$ python -q
>>> import numpy as np
>>> np.set_printoptions(precision=2, suppress=True, linewidth=140)
>>> W0 = np.loadtxt("case0.csv", delimiter=",")
>>> print(W0)
[[-0.69 -0.57  0.45]
 [-0.23 -0.42 -0.88]
 [ 0.69 -0.71  0.16]]
>>> vec = np.array([3, 3, -1])
>>> print((W0 * vec).sum(axis=1))
[-4.22 -1.07 -0.22]
>>> print(np.sign((W0 @ vec).round(6)))
[-1. -1. -1.]
>>> print(W0 @ (2 * vec))
[-8.44 -2.13 -0.43]
>>> print(round(np.linalg.det(2 * W0), 2), np.round(np.linalg.det(W0), 2))
8.0 1.0
>>> print(np.poly(W0))
[ 1.    0.95 -0.95 -1.  ]
>>> print(round(float(np.linalg.eigvals(W0).sum().real), 2))
-0.95
>>> print(np.kron(np.eye(2, dtype=int), W0))
[[-0.69 -0.57  0.45 -0.   -0.    0.  ]
 [-0.23 -0.42 -0.88 -0.   -0.   -0.  ]
 [ 0.69 -0.71  0.16  0.   -0.    0.  ]
 [-0.   -0.    0.   -0.69 -0.57  0.45]
 [-0.   -0.   -0.   -0.23 -0.42 -0.88]
 [ 0.   -0.    0.    0.69 -0.71  0.16]]
>>> print(round(np.einsum("ii->", W0), 2))
-0.95
>>> print(round(float(np.linalg.det(W0[::-1])), 2))
-1.0
>>> vec = np.array([-2, -1, -3])
>>> rhs = W0 @ vec
>>> print(rhs)
[ 0.59  3.51 -1.14]
>>> print(np.round(np.linalg.solve(W0, W0[:, 1]), 2) + 0)
[0. 1. 0.]
>>> rng = np.random.default_rng(3576)
>>> z = rng.permutation(3)
>>> print(z)
[2 0 1]
>>> B = W0[z][:, z]
>>> print(np.sort(np.abs(np.linalg.eigvals(B))))
[1. 1. 1.]
>>> print(round(np.linalg.det(B), 2), round(float(np.linalg.det(W0[z])), 2))
1.0 1.0
>>> print(np.round(np.trace(B), 2))
-0.95
>>> B = np.array([[0, 3, 2], [1, 3, 0], [1, 1, 1]])
>>> m1 = np.triu(B)
>>> print(m1)
[[0 3 2]
 [0 3 0]
 [0 0 1]]
>>> # null space of dimension 1
>>> print(np.argsort(-np.linalg.norm(m1, axis=0).round(6), kind="stable")[:3])
[1 2 0]
>>> rank = np.linalg.matrix_rank(m1)
>>> print(rank)
2
>>> N = np.linalg.svd(m1)[2][rank:].T
>>> print([int(np.linalg.matrix_rank(np.delete(m1, i, axis=0))) for i in range(3)])
[2, 2, 2]
>>> print(N[:, 0] / N[np.abs(N[:, 0]).round(6).argmax(), 0])
[1. 0. 0.]
>>> print(N @ N.T)
[[1. 0. 0.]
 [0. 0. 0.]
 [0. 0. 0.]]
>>> print([int(np.linalg.matrix_rank(m1[:, :j + 1])) for j in range(3)])
[0, 1, 2]
>>> print(m1 @ N)
[[0.]
 [0.]
 [0.]]
>>> print([int(np.linalg.matrix_rank(m1[:i])) for i in range(1, len(m1) + 1)])
[1, 2, 2]
>>> print(np.allclose(m1 @ N, 0))
True
>>> print(np.sort(np.linalg.eigvals(m1)))
[0. 1. 3.]
>>> print(np.linalg.matrix_rank(m1 - m1[0, 0] * np.eye(3)))
2
>>> print([int(np.linalg.matrix_rank(np.linalg.matrix_power(m1, p))) for p in range(1, 4)])
[2, 2, 2]
>>> mat = np.array([[0.0, -1.5, -0.6, 1.2], [-1.1, -1.5, -0.5, -1.9]])
>>> mat[0] = mat[1] + 0.05 * rng.normal(size=4)
>>> print(mat)
[[-1.17 -1.46 -0.54 -1.84]
 [-1.1  -1.5  -0.5  -1.9 ]]
>>> print(np.round(np.trace(np.linalg.pinv(m1) @ m1), 2))
2.0
>>> try:
...     np.linalg.inv(m1)
... except np.linalg.LinAlgError as e:
...     print(e)
... 
Singular matrix
>>> M = np.loadtxt("dump.csv", delimiter=",")
>>> print(M)
[[ 40.5   -0.33 -19.55]
 [ 39.45   0.02 -19.99]
 [ 38.65   0.13 -20.31]
 [ 41.38   0.77 -19.18]
 [ 40.74  -1.47 -19.62]
 [ 39.28   0.18 -20.24]
 [ 38.28  -0.35 -20.2 ]
 [ 40.69   1.94 -20.42]
 [ 39.94   0.36 -19.9 ]
 [ 39.54   0.16 -18.69]
 [ 40.86  -2.21 -19.73]
 [ 39.7    0.31 -19.35]
 [ 41.49   0.23 -22.04]
 [ 39.71   0.32 -19.82]
 [ 41.84  -0.42 -19.28]
 [ 39.68  -0.54 -20.58]
 [ 39.    -1.44 -20.13]
 [ 41.51   2.8  -20.91]
 [ 39.73   0.78 -20.39]
 [ 39.43  -1.56 -19.01]
 [ 39.41   0.72 -19.58]
 [ 43.46   0.87 -20.4 ]
 [ 38.71  -0.43 -20.31]
 [ 40.14  -2.38 -19.98]
 [ 40.14  -1.04 -21.48]
 [ 39.73  -2.31 -20.89]
 [ 40.59  -1.68 -20.26]
 [ 41.39   0.74 -21.44]
 [ 39.45  -0.68 -18.36]]
>>> B = np.c_[M[:, :2] @ np.array([[-6, 7], [5, 4]]), np.array([5, 5, 3, 2, 3, 5, 2, 0, 2, 4, 2, 0, 4, 2, 2, 1, 0, 2, 0, 0, 3, 0, 4, 5, 2, 0, 4, 5, 3])]
>>> print(B)
[[-244.65  282.18    5.  ]
 [-236.6   276.23    5.  ]
 [-231.25  271.07    3.  ]
 [-244.43  292.74    2.  ]
 [-251.79  279.3     3.  ]
 [-234.78  275.68    5.  ]
 [-231.43  266.56    2.  ]
 [-234.44  292.59    0.  ]
 [-237.84  281.02    2.  ]
 [-236.44  277.42    4.  ]
 [-256.21  277.18    2.  ]
 [-236.65  279.14    0.  ]
 [-247.79  291.35    4.  ]
 [-236.66  279.25    2.  ]
 [-253.14  291.2     2.  ]
 [-240.78  275.6     1.  ]
 [-241.2   267.24    0.  ]
 [-235.06  301.77    2.  ]
 [-234.48  281.23    0.  ]
 [-244.38  269.77    0.  ]
 [-232.86  278.75    3.  ]
 [-256.41  307.7     0.  ]
 [-234.41  269.25    4.  ]
 [-252.74  271.46    5.  ]
 [-246.04  276.82    2.  ]
 [-249.93  268.87    0.  ]
 [-251.94  277.41    4.  ]
 [-244.64  292.69    5.  ]
 [-240.1   273.43    3.  ]]
>>> print(np.round(np.linalg.norm(B - M @ np.linalg.lstsq(M, B)[0], axis=0), 2) + 0)
[0.  0.  9.4]
>>> print(np.linalg.matrix_rank(B))
3
>>> print(np.linalg.norm(np.linalg.qr(M)[0].T @ B, axis=0) ** 2 / ((B ** 2).sum(axis=0) + 1e-12))
[1.   1.   0.66]
>>> print(np.linalg.matrix_rank(np.c_[M, B]))
4
>>> Ac = M - M.mean(axis=1)
Traceback (most recent call last):
  File "<python-input-56>", line 1, in <module>
    Ac = M - M.mean(axis=1)
         ~~^~~~~~~~~~~~~~~~
ValueError: operands could not be broadcast together with shapes (29,3) (29,) 
>>> Ac = M - M.mean(axis=0)
>>> U, sigma, vt = np.linalg.svd(Ac, full_matrices=False)
>>> print(np.linalg.matrix_rank(Ac))
3
>>> print(sigma)
[7.09 5.31 4.12]
>>> print(np.abs(vt[-1]))
[0.26 0.06 0.96]
>>> print(vt[0] * np.sign(vt[0, np.abs(vt[0]).argmax()]))
[ 0.6   0.78 -0.21]
>>> print(np.round(Ac.mean(axis=0), 2) + 0)
[0. 0. 0.]
>>> B = M / np.sqrt((M ** 2).mean(axis=1, keepdims=True))
>>> print(np.linalg.matrix_rank(M - M.mean(axis=1, keepdims=True)))
2
>>> print(np.linalg.norm(B, axis=1))
[1.73 1.73 1.73 1.73 1.73 1.73 1.73 1.73 1.73 1.73 1.73 1.73 1.73 1.73 1.73 1.73 1.73 1.73 1.73 1.73 1.73 1.73 1.73 1.73 1.73 1.73 1.73
 1.73 1.73]
>>> print(B[27])
[ 1.54  0.03 -0.8 ]
>>> z = M[:, 2] > np.median(M[:, 2])
>>> r0 = M[z].mean(axis=0) - M[~z].mean(axis=0)
>>> print(((M - M.mean(axis=0)) @ r0 > 0).astype(int))
[1 0 0 1 1 0 0 0 0 1 1 1 0 1 1 0 1 0 0 1 1 0 0 1 0 0 1 0 1]
>>> print(np.argsort(-np.abs(r0).round(6), kind="stable"))
[2 1 0]
>>> print(r0)
[-0.01 -0.45  1.24]
>>> print(z.astype(int))
[1 1 0 1 1 0 0 0 1 1 1 1 0 1 1 0 0 0 0 1 1 0 0 1 0 0 0 0 1]
>>> r0, r1 = m1[1], m1[2]
>>> print(r0 @ r0)
9
>>> print(r0 @ r1)
0
>>> p = (r0 @ r1) / (r0 @ r0) * r0
>>> print(p)
[0. 0. 0.]
>>> print(np.outer(r0, r1))
[[0 0 0]
 [0 0 3]
 [0 0 0]]
>>> print(np.linalg.matrix_rank(np.outer(r0, r1)))
1
>>> feats = np.load("layer13.npy")
>>> print(feats)
[[1 1 2]
 [0 2 9]
 [0 0 7]]
>>> # triangular, det is the product of the diagonal
>>> z = rng.permutation(3)
>>> print(z)
[1 2 0]
>>> B = feats[z][:, z]
>>> print(np.sort(np.abs(np.linalg.eigvals(B))))
[1. 2. 7.]
>>> print(B)
[[2 9 0]
 [0 7 0]
 [1 2 1]]
>>> J = np.loadtxt("a.csv", delimiter=",")
>>> print(J)
[[  0.99   3.99  -1.08]
 [ -3.01 -12.02   2.99]
 [  0.94   9.97  -2.9 ]]
>>> evals, V = np.linalg.eig(J)
>>> print(np.sort(np.linalg.eigvals(np.linalg.inv(J))))
[-2.05 -0.07  4.2 ]
>>> print(evals)
[-13.68   0.24  -0.49]
>>> print(np.sort(np.linalg.eigvals(J @ J)))
[  0.06   0.24 187.15]
>>> print(np.sort(np.linalg.eigvals(J.T)))
[-13.68  -0.49   0.24]
>>> K = np.eye(3, dtype=int)[rng.permutation(3)]
>>> print(K)
[[0 1 0]
 [1 0 0]
 [0 0 1]]
>>> q, r_ = np.linalg.qr(K)
>>> print(np.trace(q @ q.T))
3.0
>>> print(r_)
[[-1.  0.  0.]
 [ 0. -1.  0.]
 [ 0.  0.  1.]]
>>> print(np.allclose(r_.T @ r_, K.T @ K))
True
>>> print(q.T @ q)
[[1. 0. 0.]
 [0. 1. 0.]
 [0. 0. 1.]]
>>> print(q)
[[ 0. -1.  0.]
 [-1.  0.  0.]
 [-0. -0.  1.]]
>>> print(np.linalg.matrix_power(K, 2))
[[1 0 0]
 [0 1 0]
 [0 0 1]]
>>> print(K @ np.ones(3))
[1. 1. 1.]
>>> print(K.sum(axis=1))
[1 1 1]
>>> p = np.eye(3)[2]
>>> for _ in range(4):
...     p = p @ K
...     print(p.round(2))
... 
[0. 0. 1.]
[0. 0. 1.]
[0. 0. 1.]
[0. 0. 1.]
>>> print(np.flatnonzero(np.linalg.matrix_power((K != 0) + (K.T != 0) + np.eye(3), 3)[2]))
[2]
>>> print((np.linalg.matrix_power((K != 0) + (K.T != 0) + np.eye(3), 3) > 0).astype(int))
[[1 1 0]
 [1 1 0]
 [0 0 1]]
>>> print(K @ K)
[[1 0 0]
 [0 1 0]
 [0 0 1]]
>>> B = np.linalg.inv(K)
>>> print((np.abs(B) > 1e-9).astype(int))
[[0 1 0]
 [1 0 0]
 [0 0 1]]
>>> print(np.linalg.inv(B))
[[0. 1. 0.]
 [1. 0. 0.]
 [0. 0. 1.]]
>>> print(B)
[[0. 1. 0.]
 [1. 0. 0.]
 [0. 0. 1.]]
>>> print(np.linalg.det(K) * B)
[[-0. -1. -0.]
 [-1. -0. -0.]
 [-0. -0. -1.]]
>>> arr = np.load("w.npy")
>>> print(arr)
[[ 1  1  1  1  1  1]
 [ 2 -2  2 -2  2 -2]
 [-2  0 -2  0 -2  0]
 [ 1  1  1  1  1  1]
 [ 2 -2  2 -2  2 -2]
 [-2  0 -2  0 -2  0]]
>>> print(np.linalg.lstsq(arr[:-1].T, arr[-1])[2])
2
>>> print(np.round(arr @ np.linalg.pinv(arr) @ arr, 2) + 0)
[[ 1.  1.  1.  1.  1.  1.]
 [ 2. -2.  2. -2.  2. -2.]
 [-2.  0. -2.  0. -2.  0.]
 [ 1.  1.  1.  1.  1.  1.]
 [ 2. -2.  2. -2.  2. -2.]
 [-2.  0. -2.  0. -2.  0.]]
>>> print(np.unique(arr.round(6), axis=0).shape)
(3, 6)
>>> try:
...     np.linalg.inv(arr)
... except np.linalg.LinAlgError as e:
...     print(repr(e))
... 
LinAlgError('Singular matrix')
>>> U, sigma, vt = np.linalg.svd(arr)
>>> print(np.argmax(sigma[:-1] / (sigma[1:] + 1e-6)) + 1)
2
>>> B = U[:, :2] @ np.diag(sigma[:2]) @ vt[:2]
>>> print(B.round(2) + 0)
[[ 1.  1.  1.  1.  1.  1.]
 [ 2. -2.  2. -2.  2. -2.]
 [-2.  0. -2.  0. -2.  0.]
 [ 1.  1.  1.  1.  1.  1.]
 [ 2. -2.  2. -2.  2. -2.]
 [-2.  0. -2.  0. -2.  0.]]
>>> print(np.linalg.matrix_rank(arr, rtol=0.05))
2
>>> print(np.round(np.linalg.norm(arr - B) / np.linalg.norm(arr), 2))
0.0
>>> print(np.round(np.abs(np.linalg.eigvals(arr)).max(), 2))
0.0
>>> print(arr @ arr)
[[ 2 -2  2 -2  2 -2]
 [ 0  0  0  0  0  0]
 [-2  2 -2  2 -2  2]
 [ 2 -2  2 -2  2 -2]
 [ 0  0  0  0  0  0]
 [-2  2 -2  2 -2  2]]
>>> arr.inv()
Traceback (most recent call last):
  File "<python-input-131>", line 1, in <module>
    arr.inv()
    ^^^^^^^
AttributeError: 'numpy.ndarray' object has no attribute 'inv'
>>> print(np.round(np.sort(np.abs(np.linalg.eigvals(arr))), 2) + 0)
[0. 0. 0. 0. 0. 0.]
>>> print((arr - arr.T) / 2)
[[ 0.  -0.5  1.5  0.  -0.5  1.5]
 [ 0.5  0.   1.  -1.5  2.  -1. ]
 [-1.5 -1.   0.  -0.5 -2.   1. ]
 [ 0.   1.5  0.5  0.   1.5  0.5]
 [ 0.5 -2.   2.  -1.5  0.   0. ]
 [-1.5  1.  -1.  -0.5  0.   0. ]]
>>> U, sigma, vt = np.linalg.svd(arr)
>>> V = vt[:(sigma > 1e-8).sum()]
>>> vec = arr[5] + 5 * arr[0] + rng.integers(2) * np.eye(6)[4]
>>> print(vec)
[3. 5. 3. 5. 4. 5.]
>>> print(np.allclose(V.T @ V @ vec, vec))
False
>>> print(np.linalg.matrix_rank(np.vstack([arr, vec])))
3
>>> blk = np.stack([arr, 5 * arr, arr[::-1]])
>>> print(np.linalg.det(blk))
[0. 0. 0.]
>>> print(np.linalg.matrix_rank(blk.reshape(3, -1)))
2
>>> print((blk @ arr.T).shape)
(3, 6, 6)
>>> print(np.einsum("bij,cij->bc", blk, blk))
[[  84  420   24]
 [ 420 2100  120]
 [  24  120   84]]
>>> print(np.linalg.matrix_rank(blk))
[2 2 2]
>>> print(blk.shape)
(3, 6, 6)
